In [1]: import numpy as np

In [2]: from numpy import linalg as LA

In [3]: np.set_printoptions(precision=3, suppress=True, linewidth=100, sign=" ")

In [4]: A = np.loadtxt("layer16.csv", delimiter=",")

In [5]: A
Out[5]: 
array([[ 25., -20.,   5.],
       [-20.,  16.,  -4.],
       [  5.,  -4.,   1.]])

In [6]: # rank 1

In [7]: np.trace(A)
Out[7]: np.float64(42.0)

In [8]: A.inv()
Traceback (most recent call last):
  Cell In[8], line 1
    A.inv()
AttributeError: 'numpy.ndarray' object has no attribute 'inv'


In [9]: (A - A.T) / 2
Out[9]: 
array([[ 0.,  0.,  0.],
       [ 0.,  0.,  0.],
       [ 0.,  0.,  0.]])

In [10]: round(LA.det(A), 3)
Out[10]: np.float64(0.0)

In [11]: np.round(np.abs(LA.eigvals(A)).max(), 3)
Out[11]: np.float64(42.0)

In [12]: m1 = np.loadtxt("case8.csv", delimiter=",")

In [13]: m1
Out[13]: 
array([[ 0.097,  0.161, -0.097,  0.226, -0.032],
       [ 0.161,  0.269, -0.161,  0.376, -0.054],
       [-0.097, -0.161,  0.097, -0.226,  0.032],
       [ 0.226,  0.376, -0.226,  0.527, -0.075],
       [-0.032, -0.054,  0.032, -0.075,  0.011]])

In [14]: U, s, Vt = LA.svd(m1)

In [15]: vecs = Vt[:(s > 1e-8).sum()]

In [16]: rng = np.random.default_rng(150)

In [17]: x = m1[3] + -2 * m1[1] + rng.integers(2) * np.eye(5)[1]

In [18]: x
Out[18]: array([-0.097,  0.839,  0.097, -0.226,  0.032])

In [19]: np.diag(vecs.T @ vecs)
Out[19]: array([ 0.097,  0.269,  0.097,  0.527,  0.011])

In [20]: np.round(LA.norm(x - vecs.T @ vecs @ x), 3)
Out[20]: np.float64(0.855)

In [21]: LA.matrix_rank(np.vstack([m1, x]))
Out[21]: np.int64(2)

In [22]: np.allclose(vecs.T @ vecs @ x, x)
Out[22]: False

In [23]: U, s, Vt = LA.svd(m1)

In [24]: s.round(3) + 0
Out[24]: array([ 1.,  0.,  0.,  0.,  0.])

In [25]: np.argmax(s[:-1] / (s[1:] + 1e-6)) + 1
Out[25]: np.int64(1)

In [26]: out = U[:, :1] @ np.diag(s[:1]) @ Vt[:1]

In [27]: LA.matrix_rank(out)
Out[27]: np.int64(1)

In [28]: out
Out[28]: 
array([[ 0.097,  0.161, -0.097,  0.226, -0.032],
       [ 0.161,  0.269, -0.161,  0.376, -0.054],
       [-0.097, -0.161,  0.097, -0.226,  0.032],
       [ 0.226,  0.376, -0.226,  0.527, -0.075],
       [-0.032, -0.054,  0.032, -0.075,  0.011]])
